$ ipython --no-banner

In [1]: import numpy as np

In [2]: np.set_printoptions(precision=2, suppress=True, linewidth=160, floatmode="fixed")

In [3]: def rd(a):
   ...:     return np.round(a, 2) + 0
   ...: 

In [4]: E = np.loadtxt("test13.csv", delimiter=",")

In [5]: E
Out[5]: 
array([[ 1.23,  0.53, -0.75,  0.19,  0.29,  0.34,  0.25,  0.34,  0.72,  0.25],
       [ 0.16, -0.22, -0.02,  0.54, -0.01,  0.53, -0.15,  0.11,  0.25,  0.31],
       [ 0.25,  0.37,  0.76,  0.04, -1.05, -0.54,  0.37,  0.13, -0.01,  0.33],
       [ 0.41,  0.06,  0.03,  0.28,  0.25,  0.13, -0.30,  0.10,  0.36, -0.14],
       [ 0.38, -0.17, -0.60,  0.11,  0.36,  0.39, -0.06, -0.40,  0.16, -0.02],
       [-0.50, -0.11,  0.10, -0.16,  0.79, -0.25, -0.11,  0.24, -0.45, -0.14],
       [ 0.17, -0.16, -0.55,  0.29,  0.16,  0.68, -0.67, -0.53,  0.03,  0.18],
       [-0.20,  0.08,  0.38, -0.25, -1.26,  0.07,  0.43, -0.05, -0.09,  0.17],
       [-0.64, -0.36,  0.55, -0.11, -0.21, -0.36,  0.18,  0.14, -0.04, -0.22],
       [ 0.08, -0.41, -0.24,  0.36, -0.16,  0.30, -0.23, -0.02,  0.21,  0.04],
       [ 0.55, -0.28, -0.68,  0.88,  0.00,  0.67,  0.04,  0.13,  0.75,  0.17]])

In [6]: q, r_ = np.linalg.qr(E)

In [7]: np.trace(q @ q.T)
Out[7]: np.float64(10.0)

In [8]: rd(np.abs(np.diag(r_)))
Out[8]: array([1.72, 0.86, 0.97, 0.47, 1.38, 0.48, 0.61, 0.41, 0.30, 0.20])

In [9]: q.shape, r_.shape
Out[9]: ((11, 10), (10, 10))

In [10]: np.allclose(r_.T @ r_, E.T @ E)
Out[10]: True

In [11]: out = np.c_[E[:, :1] @ np.array([[1]]), np.array([-1, 0, 1, 1, -1, -2, 0, 2, 1, -2, 0])]

In [12]: out
Out[12]: 
array([[ 1.23, -1.00],
       [ 0.16,  0.00],
       [ 0.25,  1.00],
       [ 0.41,  1.00],
       [ 0.38, -1.00],
       [-0.50, -2.00],
       [ 0.17,  0.00],
       [-0.20,  2.00],
       [-0.64,  1.00],
       [ 0.08, -2.00],
       [ 0.55,  0.00]])

In [13]: np.linalg.matrix_rank(out)
Out[13]: np.int64(2)

In [14]: np.linalg.matrix_rank(np.c_[E, out])
Out[14]: np.int64(11)

In [15]: rd(np.linalg.norm(np.linalg.qr(E)[0].T @ out, axis=0) ** 2 / ((out ** 2).sum(axis=0) + 1e-12))
Out[15]: array([1.00, 1.00])
